$ python -q
>>> import numpy as np
>>> from numpy import linalg as LA
>>> np.set_printoptions(precision=2, suppress=True, linewidth=160, floatmode="fixed")
>>> tidy = lambda a: np.round(a, 2) + 0
>>> mat = np.loadtxt("block4.csv", delimiter=",")
>>> mat
array([[1.00, 0.00, 0.00, 0.00, 0.00, 0.00],
       [0.00, 0.50, 0.00, 0.00, 0.50, 0.00],
       [0.20, 0.00, 0.40, 0.00, 0.20, 0.20],
       [0.50, 0.00, 0.00, 0.50, 0.00, 0.00],
       [0.00, 0.00, 0.00, 0.50, 0.50, 0.00],
       [0.25, 0.00, 0.00, 0.25, 0.00, 0.50]])
>>> # row-stochastic, so 1 is an eigenvalue
>>> tidy(LA.matrix_power(mat, 2))
array([[1.00, 0.00, 0.00, 0.00, 0.00, 0.00],
       [0.00, 0.25, 0.00, 0.25, 0.50, 0.00],
       [0.33, 0.00, 0.16, 0.15, 0.18, 0.18],
       [0.75, 0.00, 0.00, 0.25, 0.00, 0.00],
       [0.25, 0.00, 0.00, 0.50, 0.25, 0.00],
       [0.50, 0.00, 0.00, 0.25, 0.00, 0.25]])
>>> mat.sum(axis=1)
array([1.00, 1.00, 1.00, 1.00, 1.00, 1.00])
>>> tidy(LA.matrix_power(mat, 100))
array([[1.00, 0.00, 0.00, 0.00, 0.00, 0.00],
       [1.00, 0.00, 0.00, 0.00, 0.00, 0.00],
       [1.00, 0.00, 0.00, 0.00, 0.00, 0.00],
       [1.00, 0.00, 0.00, 0.00, 0.00, 0.00],
       [1.00, 0.00, 0.00, 0.00, 0.00, 0.00],
       [1.00, 0.00, 0.00, 0.00, 0.00, 0.00]])
>>> p = np.eye(6)[3]
>>> for _ in range(7):
...     p = p @ mat
...     print(p.round(2))
... 
[0.50 0.00 0.00 0.50 0.00 0.00]
[0.75 0.00 0.00 0.25 0.00 0.00]
[0.88 0.00 0.00 0.12 0.00 0.00]
[0.94 0.00 0.00 0.06 0.00 0.00]
[0.97 0.00 0.00 0.03 0.00 0.00]
[0.98 0.00 0.00 0.02 0.00 0.00]
[0.99 0.00 0.00 0.01 0.00 0.00]
>>> T = np.stack([mat, 2 * mat, mat[::-1]])
>>> tidy(LA.norm(T, axis=(1, 2)))
array([1.78, 3.55, 1.78])
>>> (T @ mat.T).shape
(3, 6, 6)
>>> tidy(LA.det(T))
array([ 0.02,  1.60, -0.02])
>>> vec = np.array([8, -7, 0, -1, 5, -2])
>>> a = np.maximum(mat @ vec, 0)
>>> np.flatnonzero(a > 1e-9)
array([0, 2, 3, 4, 5])
>>> a
array([8.00, 0.00, 2.20, 3.50, 2.00, 0.75])
>>> mat * (a > 1e-9)[:, None]
array([[1.00, 0.00, 0.00, 0.00, 0.00, 0.00],
       [0.00, 0.00, 0.00, 0.00, 0.00, 0.00],
       [0.20, 0.00, 0.40, 0.00, 0.20, 0.20],
       [0.50, 0.00, 0.00, 0.50, 0.00, 0.00],
       [0.00, 0.00, 0.00, 0.50, 0.50, 0.00],
       [0.25, 0.00, 0.00, 0.25, 0.00, 0.50]])
>>> np.maximum(mat @ vec, 0) - np.maximum(-mat @ vec, 0)
array([ 8.00, -1.00,  2.20,  3.50,  2.00,  0.75])
>>> tidy(mat.T @ a)
array([10.38,  0.00,  0.88,  2.94,  1.44,  0.82])
>>> tidy(LA.norm(mat[2] - mat[1]))
np.float64(0.76)
>>> tidy(LA.norm(mat, axis=1))
array([1.00, 0.71, 0.53, 0.71, 0.71, 0.61])
>>> f = np.array([1, 1])
>>> np.cross(mat[5, :3], mat[2, :3])
array([ 0.00, -0.10,  0.00])
>>> np.polyval(f, mat[5])
array([1.25, 1.00, 1.00, 1.25, 1.00, 1.50])
>>> tidy(np.correlate(mat[5], mat[2], "full"))
array([0.05, 0.05, 0.00, 0.15, 0.05, 0.15, 0.20, 0.00, 0.25, 0.00, 0.10])
>>> np.convolve(mat[5], f)
array([0.25, 0.25, 0.00, 0.25, 0.25, 0.50, 0.50])
>>> rng = np.random.default_rng(473927)
>>> theta = np.sort(rng.uniform(-2, 2, 14))
>>> E = np.c_[theta, theta ** 2, theta ** 3] @ np.array([[5, 3, 0, 4, 5, 8], [5, 0, 1, 6, 9, 9], [8, 5, 2, 7, 1, 0]])
>>> tidy(E)
array([[-52.29, -44.67, -11.58, -38.65,  17.60,  19.41],
       [-19.27, -18.02,  -3.56, -13.14,   7.94,   6.49],
       [ -9.94,  -9.81,  -1.42,  -6.35,   3.98,   2.01],
       [ -1.51,  -1.29,   0.04,  -0.98,  -0.68,  -1.71],
       [ -0.04,  -0.03,   0.00,  -0.04,  -0.04,  -0.07],
       [  2.70,   1.26,   0.21,   2.43,   2.89,   3.89],
       [  5.40,   2.40,   0.60,   5.00,   5.47,   6.93],
       [  6.50,   2.87,   0.79,   6.04,   6.43,   8.01],
       [  7.65,   3.36,   0.99,   7.14,   7.40,   9.08],
       [  8.20,   3.60,   1.09,   7.67,   7.85,   9.58],
       [ 11.18,   4.91,   1.64,  10.52,  10.19,  12.07],
       [ 31.97,  14.62,   5.96,  30.20,  23.59,  25.31],
       [ 32.99,  15.11,   6.18,  31.15,  24.17,  25.86],
       [ 79.45,  38.46,  16.65,  74.52,  47.50,  46.55]])
>>> # rank 3
>>> cent = E[[13, 5]].astype(float)
>>> for _ in range(4):
...     z = LA.norm(E[:, None] - cent, axis=-1).argmin(axis=1)
...     cent = np.array([E[z == j].mean(axis=0) for j in range(2)])
... 
>>> z
array([1, 1, 1, 1, 1, 1, 1, 1, 1, 1, 1, 1, 1, 0])
>>> np.bincount(z)
array([ 1, 13])
>>> data = np.load("case6.npy")
>>> data
array([[ 0,  0,  0],
       [-3,  0,  1],
       [ 0,  0,  0],
       [ 0,  0,  1],
       [ 0, -4,  4]])
>>> vec = np.array([3, 2, -3])
>>> data @ vec
array([  0, -12,   0,  -3, -20])
>>> LA.norm(data @ vec) <= LA.norm(data, 2) * LA.norm(vec) + 1e-9
np.True_
>>> (data @ vec).argmax()
np.int64(0)
>>> np.sign((data @ vec).round(6))
array([ 0, -1,  0, -1, -1])
>>> data @ np.eye(3)[1]
array([ 0.00,  0.00,  0.00,  0.00, -4.00])
>>> f = np.array([5, 3])
>>> np.polyval(f, data[0])
array([3, 3, 3])
>>> np.correlate(data[0], data[4], "full")
array([0, 0, 0, 0, 0])
>>> K = np.loadtxt("x.csv", delimiter=",")
>>> K
array([[  0.00,   0.70,   0.00,  -0.40,  -0.80],
       [  0.40,   1.70,   0.20,   0.00,  -2.10],
       [  1.10,  -1.00,  -0.30,  -0.70,   0.70],
       [ -0.30,   0.10,   1.50,   1.30,   0.60],
       [  0.80,   0.70,   1.00,   0.30,  -0.60],
       [ -0.70,  -0.20,  -1.40,  -0.40,   1.60],
       [ -0.60,  -2.10,   1.60,   1.50,   1.30],
       [  1.10,  -2.00,   0.70,   0.70,  -1.40],
       [ -1.20,  -2.40,  -0.60,  -0.90,   0.30],
       [  0.30,  -0.20,  -1.20,   0.90,  -0.20],
       [  1.80,  -1.70,   1.80,  -0.70,   1.90],
       [ -0.10,   0.60,  -1.70,   1.80,   1.00],
       [  0.10,  -0.70,  -0.30,   0.20,   0.20],
       [  0.20,   1.70,   0.40,  -0.10,  -0.70],
       [  1.80,  -0.50,   1.10,   0.90,   1.20],
       [  0.90,  -1.10,   0.40,  -0.90,  -1.70],
       [ -0.20,  -1.50,  -0.40,  -1.40,  -0.40],
       [ -0.80,   0.40,   3.10,  -0.80,  -0.90],
       [ -1.00,   0.10,   0.50,   0.30,   0.70],
       [  0.00,  -2.00,   1.60,   1.90,  -1.00],
       [ -1.10,  -0.90,   0.30,  -1.40,   0.30],
       [  0.40,  -0.50,   2.00,   0.80,  -0.30],
       [  0.80,  -0.30,   0.50,   0.90,   1.60],
       [  0.30,  -1.60,  -2.00,  -0.80,   0.00],
       [-12.00,  -3.00,  -3.00,  10.00,  22.00],
       [ -0.70,   1.10,   1.40,   1.20,   0.10]])
>>> tidy(np.abs(E).max())
np.float64(79.45)
>>> tidy(LA.norm(E))
np.float64(186.37)
>>> np.count_nonzero(E)
np.int64(84)
>>> np.unravel_index(np.abs(E).argmax(), E.shape)
(np.int64(13), np.int64(0))
>>> LA.matrix_rank(E)
np.int64(3)
>>> E.shape
(14, 6)
>>> M = np.loadtxt("dump.csv", delimiter=",")
>>> M
array([[ 2.00,  0.00, -2.00,  3.00],
       [ 5.00, -3.00, -3.00,  2.00],
       [ 5.00, -5.00,  0.00, -1.00],
       [ 5.00, -2.00, -2.00,  2.00],
       [ 3.00, -1.00, -1.00,  4.00],
       [ 4.00, -2.00,  1.00,  6.00],
       [ 3.00, -2.00, -2.00,  4.00],
       [ 4.00, -1.00, -4.00,  3.00],
       [ 5.00,  2.00, -1.00,  2.00],
       [ 2.00, -1.00, -3.00, -1.00],
       [ 1.00,  2.00, -3.00, -4.00],
       [ 2.00,  4.00, -1.00, -5.00],
       [ 0.00,  1.00, -4.00, -2.00],
       [-2.00, -2.00, -1.00,  0.00],
       [ 1.00, -1.00, -1.00,  1.00],
       [-1.00, -3.00, -1.00,  1.00],
       [ 2.00,  0.00, -3.00,  4.00],
       [-1.00, -2.00, -6.00,  5.00],
       [ 0.00, -5.00, -3.00,  6.00],
       [-3.00, -7.00,  0.00,  9.00],
       [-4.00, -8.00,  1.00, 12.00]])
>>> Ac = (M - M.mean(axis=0)) / M.std(axis=0)
>>> tidy(Ac.std(axis=0))
array([1.00, 1.00, 1.00, 1.00])
>>> np.argwhere(np.abs(Ac) > 2)
array([[11,  1],
       [17,  2],
       [20,  0],
       [20,  1],
       [20,  3]])
>>> b = LA.lstsq(np.delete(Ac, 3, axis=1), Ac[:, 3])[0]
>>> np.abs(b).argmax()
np.int64(1)
>>> tidy(b)
array([-0.06, -0.71,  0.01])
>>> tidy(LA.norm(M[11] - M[13]))
np.float64(8.77)
>>> tidy(LA.norm(M, 1)), tidy(LA.norm(M, np.inf))
(np.float64(77.0), np.float64(25.0))
>>> tidy(LA.norm(M, 2))
np.float64(25.11)
>>> LA.norm(M, axis=1).argmax()
np.int64(20)
>>> vec = np.array([5, 5, -3, 3])
>>> M @ np.ones(4)
array([ 3.00,  1.00, -1.00,  3.00,  5.00,  9.00,  3.00,  2.00,  8.00, -3.00, -4.00,  0.00, -5.00, -5.00,  0.00, -4.00,  3.00, -4.00, -2.00, -1.00,  1.00])
>>> LA.norm(M @ vec) <= LA.norm(M, 2) * LA.norm(vec) + 1e-9
np.True_
>>> F = np.load("run19.npy")
>>> F
array([[ 0,  4,  3, -1, -1],
       [-4,  0,  1,  0,  0],
       [-3, -1,  0,  4,  3],
       [ 1,  0, -4,  0,  1],
       [ 1,  0, -3, -1,  0]])
>>> # null space of dimension 1
>>> [round(float(x), 2) for x in LA.svd(F, compute_uv=False)[:3]]
[6.78, 6.78, 2.82]
>>> LA.cond(F) > 100
np.True_
